$ ipython --no-banner

In [1]: import numpy as np

In [2]: np.set_printoptions(precision=2, suppress=True, linewidth=100)

In [3]: X = np.load("w.npy")

In [4]: print(X)
[[1.   0.5  0.25 0.12 0.06]
 [0.5  1.   0.5  0.25 0.12]
 [0.25 0.5  1.   0.5  0.25]
 [0.12 0.25 0.5  1.   0.5 ]
 [0.06 0.12 0.25 0.5  1.  ]]

In [5]: evals, evecs = np.linalg.eigh(X)

In [6]: vec = np.array([3, 2, 2, 2, 1])

In [7]: print(evecs * np.sqrt(evals) @ evecs.T)
[[0.96 0.25 0.09 0.04 0.02]
 [0.25 0.93 0.24 0.09 0.04]
 [0.09 0.24 0.93 0.24 0.09]
 [0.04 0.09 0.24 0.93 0.25]
 [0.02 0.04 0.09 0.25 0.96]]

In [8]: print(np.abs(X).sum(axis=1).max(), round(float(np.abs(evals).max()), 2))
2.5 2.26

In [9]: print(evecs * np.maximum(evals, 0) @ evecs.T)
[[1.   0.5  0.25 0.12 0.06]
 [0.5  1.   0.5  0.25 0.12]
 [0.25 0.5  1.   0.5  0.25]
 [0.12 0.25 0.5  1.   0.5 ]
 [0.06 0.12 0.25 0.5  1.  ]]

In [10]: print(vec @ X @ vec)
46.28

In [11]: print(np.round(vec @ X @ vec / (vec @ vec), 2), round(evals[0], 2), round(float(evals[-1]), 2))
2.1 0.36 2.26

In [12]: vec = np.array([-6, -5, -2, 0, -2])

In [13]: y = X @ vec

In [14]: print(y)
[-9.12 -9.24 -6.5  -3.97 -3.46]

In [15]: print(np.round(np.linalg.solve(X, y + X[:, 0]), 2) + 0)
[-5. -5. -2.  0. -2.]

In [16]: print(np.round(np.linalg.solve(X, X[:, 1]), 2) + 0)
[0. 1. 0. 0. 0.]

In [17]: print(np.linalg.solve(X.T, X[4]))
[0. 0. 0. 0. 1.]

In [18]: P = np.triu(np.array([[-3, -3, 6, 0, -6],
    ...:     [8, 4, 1, -4, 2],
    ...:     [5, 2, -2, -7, -5],
    ...:     [3, -4, -5, -8, 0],
    ...:     [-1, 8, -4, 4, -8]]), 1) + np.eye(5)

In [19]: out = P @ X @ np.linalg.inv(P)

In [20]: print(np.trace(out), np.trace(X))
5.0 5.0

In [21]: Lm = np.linalg.cholesky(X)

In [22]: print(Lm @ Lm.T)
[[1.   0.5  0.25 0.12 0.06]
 [0.5  1.   0.5  0.25 0.12]
 [0.25 0.5  1.   0.5  0.25]
 [0.12 0.25 0.5  1.   0.5 ]
 [0.06 0.12 0.25 0.5  1.  ]]

In [23]: print(np.round(np.prod(np.diag(Lm)) ** 2, 2), round(np.linalg.det(X), 2))
0.32 0.32

In [24]: print(X / np.sqrt(np.outer(np.diag(X), np.diag(X))))
[[1.   0.5  0.25 0.12 0.06]
 [0.5  1.   0.5  0.25 0.12]
 [0.25 0.5  1.   0.5  0.25]
 [0.12 0.25 0.5  1.   0.5 ]
 [0.06 0.12 0.25 0.5  1.  ]]

In [25]: print(Lm)
[[1.   0.   0.   0.   0.  ]
 [0.5  0.87 0.   0.   0.  ]
 [0.25 0.43 0.87 0.   0.  ]
 [0.12 0.22 0.43 0.87 0.  ]
 [0.06 0.1  0.22 0.43 0.87]]

In [26]: mat = np.array([[0, 0, 5], [0, 6, 4], [5, 4, 6]])

In [27]: out = np.linalg.inv(mat)

In [28]: print(np.linalg.inv(out))
[[0. 0. 5.]
 [0. 6. 4.]
 [5. 4. 6.]]

In [29]: print((np.abs(out) > 1e-9).astype(int))
[[1 1 1]
 [1 1 0]
 [1 0 0]]

In [30]: print(np.round(np.linalg.cond(mat), 2))
3.41

In [31]: evals, evecs = np.linalg.eigh(mat)

In [32]: print(np.linalg.eigvalsh(mat + 4 * np.eye(3)))
[ 0.7   8.04 15.26]

In [33]: print(np.round(evecs.T @ evecs, 2) + 0)
[[1. 0. 0.]
 [0. 1. 0.]
 [0. 0. 1.]]
